$ ipython --no-banner

In [1]: import numpy as np

In [2]: np.set_printoptions(suppress=True, linewidth=160)

In [3]: rnd = lambda a: np.round(a, 2) + 0

In [4]: M = np.load("data.npy")

In [5]: print(M)
[[  0.   -0.3  -0.4  -0.8  -1.4   1.    0.4]
 [  0.4   1.1   1.2   0.1   0.8   0.1  -0.5]
 [ -0.5  -0.3   1.1   0.7   1.1  -1.2   0.9]
 [  0.4  -1.3  -0.6   0.3  -0.7   0.7   0.2]
 [ -1.5   0.5   1.4  -0.1  -0.3  -0.3  -0.3]
 [ -0.8   0.1   0.    0.6  -1.    2.4  -0.3]
 [  0.   -0.1  -1.3  -0.1   0.5  -1.6  -0.1]
 [  0.9   0.7  -0.7  -1.   -0.5  -0.9   1.3]
 [  4.   -4.  -18.  -40.   22.  -10.   30. ]
 [ -1.2  -0.8  -1.9  -0.8   0.5  -0.5  -0.3]
 [  0.5   0.4  -2.8  -0.9  -0.4  -1.5  -2. ]
 [ -1.    0.4  -1.   -1.9   0.1  -1.2   0.1]
 [  1.4   0.4   1.    0.9  -1.   -0.8   1.2]
 [ -0.1  -0.2   0.6   0.5   1.8  -1.3   0.3]
 [  2.   -0.1   1.4  -0.9   0.3   0.4  -1.6]
 [ -2.6   0.    0.   -0.2  -1.7   0.    1.6]
 [  0.4  -1.    0.   -2.4  -0.3   1.5  -0.7]
 [  1.1  -1.3   0.   -0.7  -1.1  -0.3   1.2]]

In [6]: Uu, s, Vh = np.linalg.svd(M)

In [7]: np.argmax(s[:-1] / (s[1:] + 1e-6)) + 1
Out[7]: np.int64(1)

In [8]: rnd(s)
Out[8]: array([58.77,  5.26,  5.08,  4.9 ,  3.83,  2.88,  2.27])

In [9]: other = Uu[:, :1] @ np.diag(s[:1]) @ Vh[:1]

In [10]: rnd(np.abs(M - other).max())
Out[10]: np.float64(2.62)

In [11]: print(np.linalg.matrix_rank(other))
1

In [12]: print(rnd(np.linalg.norm(M[14] - M[9])))
4.92

In [13]: rnd(np.linalg.norm(M[14], 1)), rnd(np.linalg.norm(M[14], np.inf))
Out[13]: (np.float64(6.7), np.float64(2.0))

In [14]: rnd(M[14] @ M[9])
Out[14]: np.float64(-3.83)

In [15]: rnd(np.linalg.norm(M, 1)), rnd(np.linalg.norm(M, np.inf))
Out[15]: (np.float64(52.9), np.float64(128.0))

In [16]: Xs = (M - M.mean(axis=0)) / M.std(axis=0)

In [17]: print(np.argwhere(np.abs(Xs) > 2))
[[8 0]
 [8 1]
 [8 2]
 [8 3]
 [8 4]
 [8 5]
 [8 6]]

In [18]: rnd(Xs.std(axis=0))
Out[18]: array([1., 1., 1., 1., 1., 1., 1.])

In [19]: beta = np.linalg.lstsq(np.delete(Xs, 3, axis=1), Xs[:, 3])[0]

In [20]: rnd(1 - np.var(Xs[:, 3] - np.delete(Xs, 3, axis=1) @ beta))
Out[20]: np.float64(0.99)

In [21]: np.abs(beta).argmax()
Out[21]: np.int64(5)
